$ python -q
>>> import numpy as np
>>> np.set_printoptions(precision=3, suppress=True, linewidth=160)
>>> data = np.load("case15.npy")
>>> data
array([[ 0, -9, -8,  8],
       [-9, -1,  2,  9],
       [ 1, -2,  8, -4],
       [-5, -3, -5,  7]])
>>> round(float(np.linalg.det(data)), 3)
1697.0
>>> print(round(np.abs(np.linalg.eigvals(data)).max(), 3))
10.509
>>> print(np.trace(data))
14
>>> np.linalg.determinant(data)
Traceback (most recent call last):
  File "<python-input-7>", line 1, in <module>
    np.linalg.determinant(data)
    ^^^^^^^^^^^^^^^^^^^^^
AttributeError: module 'numpy.linalg' has no attribute 'determinant'
>>> data @ data
array([[  33,    1, -122,    7],
       [ -34,   51,   41,  -26],
       [  46,  -11,   72,  -70],
       [ -13,   37,  -41,    2]])
>>> rng = np.random.default_rng(18)
>>> z = rng.permutation(4)
>>> print(z)
[0 2 1 3]
>>> B = data[z][:, z]
>>> print(np.diag(B))
[ 0  8 -1  7]
>>> np.allclose(B, data)
False
>>> O, Rm = np.linalg.qr(data)
>>> print(np.allclose(Rm.T @ Rm, data.T @ data))
True
>>> O @ Rm
array([[ 0., -9., -8.,  8.],
       [-9., -1.,  2.,  9.],
       [ 1., -2.,  8., -4.],
       [-5., -3., -5.,  7.]])
>>> print(Rm)
[[-10.344  -2.127  -1.45   11.601]
 [  0.      9.512   6.93   -7.288]
 [  0.      0.    -10.338   4.418]
 [  0.      0.      0.     -1.668]]
>>> F = np.vander(np.arange(2) - 1, 4, increasing=True)
>>> F
array([[ 1, -1,  1, -1],
       [ 1,  0,  0,  0]])
>>> B = F + rng.integers(-2, 3, (2, 1)) @ rng.integers(-2, 3, (1, 4))
>>> B
array([[ 3, -3, -1, -2],
       [ 3, -2, -2, -1]])
>>> np.abs(B - F).sum(axis=1)
array([7, 7])
>>> B - F
array([[ 2, -2, -2, -1],
       [ 2, -2, -2, -1]])
>>> F.ravel(order="F")
array([ 1,  1, -1,  0,  1,  0, -1,  0])
>>> t3 = F.reshape(2, 2, -1)
>>> t3[:, 0]
array([[ 1, -1],
       [ 1,  0]])
>>> np.einsum("ihd,jhd->hij", t3, t3).shape
(2, 2, 2)
>>> t3.shape
(2, 2, 2)
>>> np.einsum("ihd,ihd->ih", t3, t3)
array([[2, 2],
       [1, 0]])
>>> print(t3.transpose(1, 0, 2))
[[[ 1 -1]
  [ 1  0]]

 [[ 1 -1]
  [ 0  0]]]
>>> x = np.array([-1, -1, 5, -3])
>>> h = np.maximum(F @ x, 0)
>>> print(np.maximum(F @ (3 * x), 0))
[24  0]
>>> np.maximum(F @ x, 0) - np.maximum(-F @ x, 0)
array([ 8, -1])
>>> F * (h > 1e-9)[:, None]
array([[ 1, -1,  1, -1],
       [ 0,  0,  0,  0]])
>>> round(np.linalg.norm(F, "nuc"), 3)
np.float64(2.909)
>>> np.linalg.norm(F, axis=1)
array([2., 1.])
>>> print(round(np.linalg.norm(F, 2), 3))
2.074
>>> np.linalg.norm(F, axis=0)
array([1.414, 1.   , 1.   , 1.   ])
>>> round(np.linalg.norm(F, 1), 3), np.round(np.linalg.norm(F, np.inf), 3)
(np.float64(2.0), np.float64(4.0))
>>> np.linalg.norm(F, axis=1).argmax()
np.int64(0)
>>> F[0] @ F[1]
np.int64(1)
>>> round(float(np.linalg.norm(F[0] - F[1])), 3)
1.732
>>> B = np.array([[1, 2, 3], [1, 3, 0]])
>>> cent = np.kron(B, F)
>>> cent.shape
(4, 12)
>>> cent
array([[ 1, -1,  1, -1,  2, -2,  2, -2,  3, -3,  3, -3],
       [ 1,  0,  0,  0,  2,  0,  0,  0,  3,  0,  0,  0],
       [ 1, -1,  1, -1,  3, -3,  3, -3,  0,  0,  0,  0],
       [ 1,  0,  0,  0,  3,  0,  0,  0,  0,  0,  0,  0]])
>>> mat = np.load("layer15.npy")
>>> mat
array([[ 6,  6, -9,  4,  4, -6],
       [ 9,  3,  0,  6,  2,  0],
       [-3, -3, -3, -2, -2, -2],
       [ 0,  0,  0, -2, -2,  3],
       [ 0,  0,  0, -3, -1,  0],
       [ 0,  0,  0,  1,  1,  1]])
>>> mat.ravel(order="F")
array([ 6,  9, -3,  0,  0,  0,  6,  3, -3,  0,  0,  0, -9,  0, -3,  0,  0,  0,  4,  6, -2, -2, -3,  1,  4,  2, -2, -2, -1,  1, -6,  0, -2,  3,  0,  1])
>>> mat.reshape(2, -1)
array([[ 6,  6, -9,  4,  4, -6,  9,  3,  0,  6,  2,  0, -3, -3, -3, -2, -2, -2],
       [ 0,  0,  0, -2, -2,  3,  0,  0,  0, -3, -1,  0,  0,  0,  0,  1,  1,  1]])
>>> t3 = mat.reshape(6, 2, -1)
>>> t3[:, 0]
array([[ 6,  6, -9],
       [ 9,  3,  0],
       [-3, -3, -3],
       [ 0,  0,  0],
       [ 0,  0,  0],
       [ 0,  0,  0]])
>>> np.einsum("ihd,jhd->hij", t3, t3).shape
(2, 6, 6)
>>> O, evecs = np.linalg.qr(mat[:, :5])[0], np.linalg.qr(mat[:, 5:])[0]
>>> s = np.linalg.svd(O.T @ evecs, compute_uv=False)
>>> (s > 0.9).sum()
np.int64(1)
>>> z = rng.permutation(6)
>>> z
array([2, 4, 1, 5, 3, 0])
>>> B = mat[z][:, z]
>>> round(np.linalg.det(B), 3), round(float(np.linalg.det(mat[z])), 3)
(np.float64(-2700.0), 2700.0)
>>> np.trace(B)
np.int64(4)
